% ipython --no-banner

In [1]: import numpy as np

In [2]: import numpy.linalg as la

In [3]: np.set_printoptions(suppress=True, linewidth=100)

In [4]: rd = lambda a: np.round(a, 2) + 0

In [5]: mat = np.loadtxt("test5.csv", delimiter=",")

In [6]: mat
Out[6]: 
array([[ 6.,  6.,  0.,  6.],
       [ 6., 11.,  0.,  9.],
       [ 0.,  0.,  2.,  0.],
       [ 6.,  9.,  0., 11.]])

In [7]: (mat != 0).astype(int)
Out[7]: 
array([[1, 1, 0, 1],
       [1, 1, 0, 1],
       [0, 0, 1, 0],
       [1, 1, 0, 1]])

In [8]: rd(la.det(mat))
Out[8]: np.float64(192.0)

In [9]: mat @ mat
Out[9]: 
array([[108., 156.,   0., 156.],
       [156., 238.,   0., 234.],
       [  0.,   0.,   4.,   0.],
       [156., 234.,   0., 238.]])

In [10]: u = np.array([1, 7, 2, 8, 0])

In [11]: r1 = np.array([4, 9, 2])

In [12]: M = np.outer(u, r1)

In [13]: M
Out[13]: 
array([[ 4,  9,  2],
       [28, 63, 14],
       [ 8, 18,  4],
       [32, 72, 16],
       [ 0,  0,  0]])

In [14]: rk = la.matrix_rank(M)

In [15]: rk
Out[15]: np.int64(1)

In [16]: null = la.svd(M)[2][rk:].T

In [17]: rd(M @ null)
Out[17]: 
array([[0., 0.],
       [0., 0.],
       [0., 0.],
       [0., 0.],
       [0., 0.]])

In [18]: la.matrix_rank(M.T @ M), la.matrix_rank(M @ M.T)
Out[18]: (np.int64(1), np.int64(1))

In [19]: [round(float(x), 2) for x in la.svd(M, compute_uv=False)[:3]]
Out[19]: [109.17, 0.0, 0.0]

In [20]: rd(la.norm(M, 2) / la.norm(M))
Out[20]: np.float64(1.0)

In [21]: rng = np.random.default_rng(827150)

In [22]: lab = rng.permutation(4)

In [23]: A2 = mat[:, lab] * rng.choice([-1, 1], 4)

In [24]: A2
Out[24]: 
array([[  0.,  -6.,   6.,   6.],
       [  0., -11.,   9.,   6.],
       [  2.,  -0.,   0.,   0.],
       [  0.,  -9.,  11.,   6.]])

In [25]: U, _, vt = la.svd(mat.T @ A2)

In [26]: rd(la.lstsq(mat, A2)[0])
Out[26]: 
array([[ 0.,  0.,  0.,  1.],
       [ 0., -1.,  0.,  0.],
       [ 1.,  0.,  0.,  0.],
       [ 0.,  0.,  1.,  0.]])

In [27]: rd(U @ vt)
Out[27]: 
array([[ 0.,  0.,  0.,  1.],
       [ 0., -1.,  0.,  0.],
       [ 1.,  0.,  0.,  0.],
       [ 0.,  0.,  1.,  0.]])

In [28]: E = np.load("mat.npy")

In [29]: E
Out[29]: 
array([[-0.52,  0.06,  0.94],
       [-0.35, -0.21,  0.56],
       [-0.27, -0.15,  0.77],
       [-2.11,  0.14,  4.53],
       [ 0.62,  0.11, -1.21],
       [ 1.4 ,  0.17, -2.79],
       [-0.43, -0.05,  1.01],
       [ 1.22,  0.07, -2.58],
       [-0.44, -0.04,  0.73],
       [-0.56,  0.01,  1.03],
       [-0.25, -0.02,  0.28],
       [-1.79, -0.07,  3.64],
       [-0.99,  0.12,  2.01],
       [-0.65, -0.06,  1.54],
       [-1.78,  0.04,  3.42],
       [ 1.93,  0.14, -3.52],
       [ 0.76,  0.02, -1.28],
       [ 0.04, -0.15,  0.21],
       [ 1.35,  0.03, -2.69],
       [ 2.09,  0.05, -4.35],
       [ 1.12, -0.12, -2.44],
       [-0.91,  0.08,  1.85],
       [ 0.28, -0.02, -0.38],
       [ 0.29,  0.03, -0.81],
       [ 0.27, -0.15, -0.28],
       [ 0.43,  0.04, -0.93],
       [-1.1 ,  0.06,  2.28],
       [ 0.72, -0.15, -0.95],
       [-0.11, -0.06,  0.54],
       [-0.89, -0.03,  1.73],
       [-0.27,  0.2 ,  0.75],
       [-1.42, -0.09,  3.18],
       [-0.47,  0.11,  1.04],
       [ 0.25,  0.05, -0.41],
       [ 0.03, -0.1 , -0.19],
       [ 0.79,  0.01, -1.65]])

In [30]: la.matrix_rank(mat, rtol=0.1)
Out[30]: np.int64(1)

In [31]: round(np.log10(la.cond(mat)))
Out[31]: 1

In [32]: la.cond(mat) > 100
Out[32]: np.False_

In [33]: J = np.array([[1.6, 1.4, -0.3, -1.3, 0.9],
    ...:     [0.2, 0.1, -0.5, 0.9, -0.6],
    ...:     [0.3, 0.9, 0.7, -0.7, 0.3],
    ...:     [-0.6, -1.8, -0.9, -1.0, 0.0],
    ...:     [-0.1, -1.1, -0.8, 1.4, -1.6],
    ...:     [0.8, 1.6, 0.0, -0.3, -1.5],
    ...:     [-0.8, 0.4, -0.7, 0.4, 0.2],
    ...:     [0.5, -1.2, -0.1, -1.4, -0.5],
    ...:     [-1.3, 0.7, 0.9, -0.1, -0.3],
    ...:     [1.3, -0.9, -1.6, -0.8, -0.1],
    ...:     [-2.2, -1.0, 0.0, -1.2, -1.1],
    ...:     [-0.6, -0.7, -0.4, 1.9, 1.2],
    ...:     [-0.9, -0.8, -0.9, -0.8, -1.6],
    ...:     [0.8, 1.7, 0.3, 0.5, -1.4],
    ...:     [-0.2, -0.1, -1.5, 0.4, 1.4],
    ...:     [-0.7, 1.4, -0.2, 0.0, -0.6]])

In [34]: J[:, 2] = -3 * J[:, 1] + 0.3 * rng.normal(size=16)

In [35]: rd(J)
Out[35]: 
array([[ 1.6 ,  1.4 , -4.4 , -1.3 ,  0.9 ],
       [ 0.2 ,  0.1 , -0.16,  0.9 , -0.6 ],
       [ 0.3 ,  0.9 , -3.05, -0.7 ,  0.3 ],
       [-0.6 , -1.8 ,  5.83, -1.  ,  0.  ],
       [-0.1 , -1.1 ,  3.46,  1.4 , -1.6 ],
       [ 0.8 ,  1.6 , -4.56, -0.3 , -1.5 ],
       [-0.8 ,  0.4 , -1.57,  0.4 ,  0.2 ],
       [ 0.5 , -1.2 ,  3.54, -1.4 , -0.5 ],
       [-1.3 ,  0.7 , -1.83, -0.1 , -0.3 ],
       [ 1.3 , -0.9 ,  3.03, -0.8 , -0.1 ],
       [-2.2 , -1.  ,  2.96, -1.2 , -1.1 ],
       [-0.6 , -0.7 ,  2.05,  1.9 ,  1.2 ],
       [-0.9 , -0.8 ,  1.86, -0.8 , -1.6 ],
       [ 0.8 ,  1.7 , -4.94,  0.5 , -1.4 ],
       [-0.2 , -0.1 ,  0.52,  0.4 ,  1.4 ],
       [-0.7 ,  1.4 , -4.25,  0.  , -0.6 ]])

In [36]: A2 = np.array([[1, 7], [1, 9], [7, -3], [-1, 0], [-7, 4]])

In [37]: la.matrix_rank(np.vstack([J, A2.T]))
Out[37]: np.int64(5)

In [38]: A2 @ J
---------------------------------------------------------------------------
ValueError                                Traceback (most recent call last)
Cell In[38], line 1
----> 1 A2 @ J

ValueError: matmul: Input operand 1 has a mismatch in its core dimension 0, with gufunc signature (n?,k),(k,m?)->(n?,m?) (size 16 is different from 2)

In [39]: rd(np.einsum("ij->j", J))
Out[39]: array([-1.9 ,  0.6 , -1.52, -2.1 , -5.3 ])

In [40]: Xs = J - J.mean(axis=0)

In [41]: U, sigma, vt = la.svd(Xs, full_matrices=False)

In [42]: rd(sigma ** 2 / (sigma ** 2).sum())
Out[42]: array([0.83, 0.06, 0.06, 0.04, 0.  ])

In [43]: (np.sign(U[:, 0]) == np.sign(U[0, 0])).astype(int)
Out[43]: array([1, 1, 1, 0, 0, 1, 1, 0, 1, 0, 0, 0, 0, 1, 0, 1])

In [44]: rd(vt[0] * np.sign(vt[0, np.abs(vt[0]).argmax()]))
Out[44]: array([-0.09, -0.31,  0.95, -0.02,  0.  ])

In [45]: rd(sigma)
Out[45]: array([14.25,  3.99,  3.94,  3.26,  0.31])

In [46]: np.searchsorted(np.cumsum(sigma ** 2) / (sigma ** 2).sum(), 0.9) + 1
Out[46]: np.int64(3)

In [47]: x0 = np.array([1, -2, -3, -3, 2])

In [48]: rhs = J @ x0

In [49]: rd(la.pinv(J) @ J)
Out[49]: 
array([[1., 0., 0., 0., 0.],
       [0., 1., 0., 0., 0.],
       [0., 0., 1., 0., 0.],
       [0., 0., 0., 1., 0.],
       [0., 0., 0., 0., 1.]])

In [50]: rd(la.solve(J.T @ J, J.T @ rhs))
Out[50]: array([ 1., -2., -3., -3.,  2.])

In [51]: rhs = rhs + 0.05 * rng.normal(size=16)

In [52]: rd(rhs)
Out[52]: 
array([ 17.67,  -3.41,  10.3 , -11.45, -15.68,   9.25,   2.32,  -4.54,   2.5 ,  -3.82,  -7.74,
        -8.72,  -5.67,   7.91,   0.04,   8.01])

In [53]: coef, *_ = la.lstsq(J, rhs)

In [54]: [round(float(la.norm(la.solve(J.T @ J + lam * np.eye(5), J.T @ rhs))), 2) for lam in (0, 1, 10, 100)]
Out[54]: [5.14, 4.17, 3.08, 1.58]
